$ python -q
>>> import numpy as np
>>> np.set_printoptions(precision=3, suppress=True, linewidth=140, floatmode="fixed")
>>> cent = np.array([[-2, -4, 1, 3, -2, 1, 5],
...     [-5, 5, 4, -3, -5, 2, 0],
...     [0, -4, 5, 2, 1, -4, 1],
...     [1, -5, 2, 4, 1, -4, 4]])
>>> rng = np.random.default_rng(24)
>>> F = rng.normal(size=(25, 4)) @ cent + np.array([3, 1, -3, -2, -2, 2, 0])
>>> print(F)
[[ -1.604   2.900  -6.466  -2.051  -7.767   9.437   4.842]
 [  3.538   5.227  -3.824  -6.258  -0.865   3.934  -6.217]
 [  7.593 -12.188  -5.714   7.455   2.405  -2.083   8.193]
 [  5.493 -14.013   4.475   7.064   2.262  -7.256   6.549]
 [  5.130   6.184  -7.071  -4.916  -0.701   2.718  -3.867]
 [  4.380  10.366  -9.081  -6.620  -2.390   4.314  -4.093]
 [ -6.421  20.008  -5.043 -15.052 -12.132  16.205  -7.727]
 [  7.524  -5.449   5.623   0.834   4.488  -9.997  -2.597]
 [  4.432  -4.845  -8.523   2.174  -1.100   5.015   4.696]
 [  5.106 -13.443  -2.302   9.104  -0.185  -3.280  12.040]
 [  4.674  10.883 -11.198  -8.152  -1.671   7.382  -6.651]
 [ -7.147  21.838  -9.409 -15.974 -13.539  20.882  -7.346]
 [ -6.149   8.662   1.233  -5.729 -11.850   7.618   3.051]
 [ 13.664   1.126 -25.087  -1.058   5.993   8.663  -2.805]
 [  8.820  -3.255 -11.804   0.182   3.493   3.933  -1.070]
 [ 11.392  -6.332  -3.255   1.363   7.562  -6.268  -3.607]
 [  5.400   0.543  -4.325  -2.532   0.779   1.329  -2.847]
 [  6.291  -3.205  -4.981   0.153   1.623   0.565  -0.229]
 [  8.632   0.578 -15.575  -2.369   2.799   7.792  -3.252]
 [  1.494   1.012  -8.331  -2.831  -3.629   9.835   0.341]
 [ 12.914   2.233 -14.255  -4.334   7.719   2.420  -9.540]
 [  4.775 -12.062  -1.437   6.097   0.680  -1.170   7.132]
 [  7.028  -3.829  -7.979   0.943   1.873   2.037   0.852]
 [  2.262  14.618 -10.653 -10.346  -4.338   9.518  -7.186]
 [  4.260   4.383  -8.545  -3.152  -1.998   4.451  -0.561]]
>>> cen = F - F.mean(axis=0)
>>> evecs = np.linalg.svd(cen)[2][:5]
>>> out = cen - cen @ evecs.T @ evecs
>>> print(np.round((cen @ evecs.T).std(axis=0), 3) + 0)
[14.458  7.877  5.421  1.552  0.000]
>>> print(np.diag(evecs.T @ evecs))
[0.637 0.837 0.955 0.315 0.437 0.929 0.890]
